$ python3 -q
>>> import numpy as np
>>> np.set_printoptions(precision=1, suppress=True, linewidth=200)
>>> def tidy(a):
...     return np.round(a, 1) + 0
... 
>>> feats = np.load("case17.npy")
>>> feats
array([[ 1. , -0.2,  0. ,  2.1],
       [ 1. ,  0.1, -0.1,  2.1],
       [ 1. ,  0.1,  0. ,  2. ],
       [ 1.2, -0.1, -0.2,  1.9],
       [ 1. ,  0. ,  0.1,  1.9],
       [ 1. ,  0. , -0.1,  2. ],
       [ 1. ,  0.1,  0. ,  2.1],
       [ 0.9,  0.2,  0. ,  1.9],
       [ 0.9,  0. , -0.1,  2.1],
       [ 0.9, -0.1,  0.1,  2.1],
       [ 1. , -0.1,  0. ,  1.9],
       [ 0.9,  0.1,  0. ,  1.9],
       [ 1.1,  0. ,  2. ,  1.1],
       [ 1. ,  0. ,  1.9,  1.1],
       [ 1. ,  0.1,  1.8,  1. ],
       [ 1.1, -0.2,  2.1,  1. ],
       [ 1.2, -0.2,  2. ,  1.1],
       [ 1. ,  0. ,  2.1,  1. ],
       [ 1.1, -0.1,  2.2,  1. ],
       [ 1. ,  0.1,  2. ,  1. ],
       [ 0.9,  0. ,  2. ,  0.9],
       [ 1.1,  0. ,  2.2,  1. ],
       [ 0.8,  0. ,  1.9,  1.1],
       [ 1.1, -0.1,  2.2,  0.9]])
>>> Xs = (feats - feats.mean(axis=0)) / feats.std(axis=0)
>>> tidy(Xs.std(axis=0))
array([1., 1., 1., 1.])
>>> beta = np.linalg.lstsq(np.delete(Xs, 1, axis=1), Xs[:, 1])[0]
>>> tidy(1 - np.var(Xs[:, 1] - np.delete(Xs, 1, axis=1) @ beta))
np.float64(0.3)
>>> left, sigma, Vh = np.linalg.svd(feats)
>>> np.argmax(sigma[:-1] / (sigma[1:] + 1e-6)) + 1
np.int64(2)
>>> M2 = left[:, :2] @ np.diag(sigma[:2]) @ Vh[:2]
>>> tidy(np.abs(feats - M2).max())
np.float64(0.2)
>>> tidy(np.linalg.norm(feats - M2, 2)), tidy(sigma[2])
(np.float64(0.5), np.float64(0.5))
>>> C2 = np.cov(feats, rowvar=False)
>>> tidy(np.linalg.eigvalsh(C2)[::-1])
array([1.4, 0. , 0. , 0. ])
>>> C2.shape
(4, 4)
>>> tidy(np.corrcoef(feats[:, 3], feats[:, 2])[0, 1])
np.float64(-1.0)
>>> tidy(feats.std(axis=0))
array([0.1, 0.1, 1. , 0.5])
>>> np.argwhere(np.triu(np.abs(np.corrcoef(feats.T)) > 0.8, 1))
array([[2, 3]])
>>> z = feats[:, 0] > np.median(feats[:, 0])
>>> r0 = feats[z].mean(axis=0) - feats[~z].mean(axis=0)
>>> z.astype(int)
array([0, 0, 0, 1, 0, 0, 0, 0, 0, 0, 0, 0, 1, 0, 0, 1, 1, 0, 1, 0, 0, 1, 0, 1])
>>> tidy(r0)
array([ 0.2, -0.1,  1.1, -0.5])
>>> J = np.loadtxt("data.csv", delimiter=",")
>>> J
array([[11.2,  2. , -2. ,  4.8,  5.9, -3.2, -6.4,  1.8],
       [10.6, -1.4, -1.7,  5.1,  8.4, -2.8, -6. ,  3.2],
       [ 8.4,  1. , -3.9,  6.1,  7.5, -3.4, -6.3,  3.2],
       [ 9. ,  0.1, -2.9,  4.8,  6.4, -2. , -5.9,  2. ],
       [ 8.3,  1.3, -4. ,  3.5,  4.7, -1.2, -5.1,  3.3],
       [ 8.8, -0.9, -1.9,  5.6,  6.6, -4.5, -7.1,  4. ],
       [10.3,  0.6, -2.1,  5.7,  5.5, -4.1, -6.6,  2.8],
       [ 7.7, -1.1, -4.9,  6.6,  4.7, -2.6, -6.5,  1.7],
       [ 9.6,  1.4, -2.1,  5.2,  5.5, -2.5, -8.4,  2.3],
       [10.6,  1.1, -2.1,  7.3,  6.8, -3.1, -5.5,  3.3],
       [10.2,  0.6, -4.9,  7.4,  5.8, -3.8, -6.1,  3.5],
       [ 8.1, -0.4, -2.5,  7.9,  5.2, -1.9, -7.5,  2.9],
       [ 9.7,  0.5, -3. ,  6. ,  5.6, -1.5, -7.9,  2.5],
       [ 8.9, -0.6, -4.1,  5. ,  5.8, -3.3, -5.4,  4.2],
       [ 8.7,  0. , -3. ,  5.5,  5.9, -3.6, -7.3,  3.9],
       [ 9.9,  0.6, -4.3,  5.8,  5.9, -3. , -6.7,  1.3],
       [ 7.9, -0.1, -2.6,  7.4,  5.3, -0.6, -6.2,  3.3],
       [ 8.8, -0.2, -2.6,  7.6,  4.4, -2.4, -6.9,  2.1],
       [ 7.3,  0.1, -2.2,  5. ,  4.6, -4.6, -6.9,  1.1],
       [ 8.9,  0.7, -2.7,  7.2,  4.5, -0.6, -6.3,  4. ],
       [ 9. , -0.3, -4.8,  6. ,  5.4, -3.5, -5.8,  1. ],
       [ 9. , -0.5, -2.1,  5.3,  5.1, -2.1, -3.4,  1.8],
       [10.1, -0.3, -2.5,  7.4,  6. , -2.3, -5.4,  1.9],
       [ 9.5,  0. , -2.4,  7. ,  5.1, -3.7, -5.7,  2.9],
       [ 7.8,  1.5, -2.5,  5.7,  6.5, -4.7, -6. ,  3. ],
       [10.8, -0.1, -4.5,  5.8,  4.5, -1.4, -6. ,  2.6],
       [ 8.7, -0.7, -2.3,  6.7,  5. , -2.1, -6.2,  2.6],
       [ 7.4, -1.9, -3.2,  6. ,  6.7, -4.7, -6.5,  2.1],
       [10.1, -1.9, -5. ,  5.9,  5.2, -3.9, -5.8,  3.3],
       [10. ,  1.4, -4.4,  6. ,  5.5, -3.7, -3.4,  3.9],
       [10.5, -0.1, -2.8,  6.6,  5.6, -2.3, -4.8,  3.7],
       [ 9.5,  0.5, -4. ,  6. ,  5.7, -1.1, -4.7,  3.4],
       [ 8.4, -0.1, -1.8,  3.9,  5.5, -2.6, -4.1,  2.2]])
>>> Xs = J - J.mean(axis=0)
>>> left, sigma, Vh = np.linalg.svd(Xs, full_matrices=False)
>>> tidy(sigma ** 2 / (sigma ** 2).sum())
array([0.2, 0.2, 0.2, 0.1, 0.1, 0.1, 0.1, 0. ])
>>> np.linalg.matrix_rank(Xs)
np.int64(8)
>>> np.searchsorted(np.cumsum(sigma ** 2) / (sigma ** 2).sum(), 0.9) + 1
np.int64(7)
>>> tidy(np.abs(Vh[-1]))
array([0.3, 0.3, 0.2, 0.2, 0.7, 0.2, 0.1, 0.4])
>>> tidy(Xs.mean(axis=0))
array([0., 0., 0., 0., 0., 0., 0., 0.])
>>> (np.sign(left[:, 0]) == np.sign(left[0, 0])).astype(int)
array([1, 1, 1, 1, 0, 1, 1, 0, 1, 0, 0, 0, 0, 1, 1, 1, 0, 0, 1, 0, 1, 0, 0, 1, 1, 0, 0, 1, 1, 0, 0, 0, 1])
>>> tidy(sigma)
array([7.3, 7. , 6.4, 6.2, 5.5, 4.8, 4.5, 3.6])
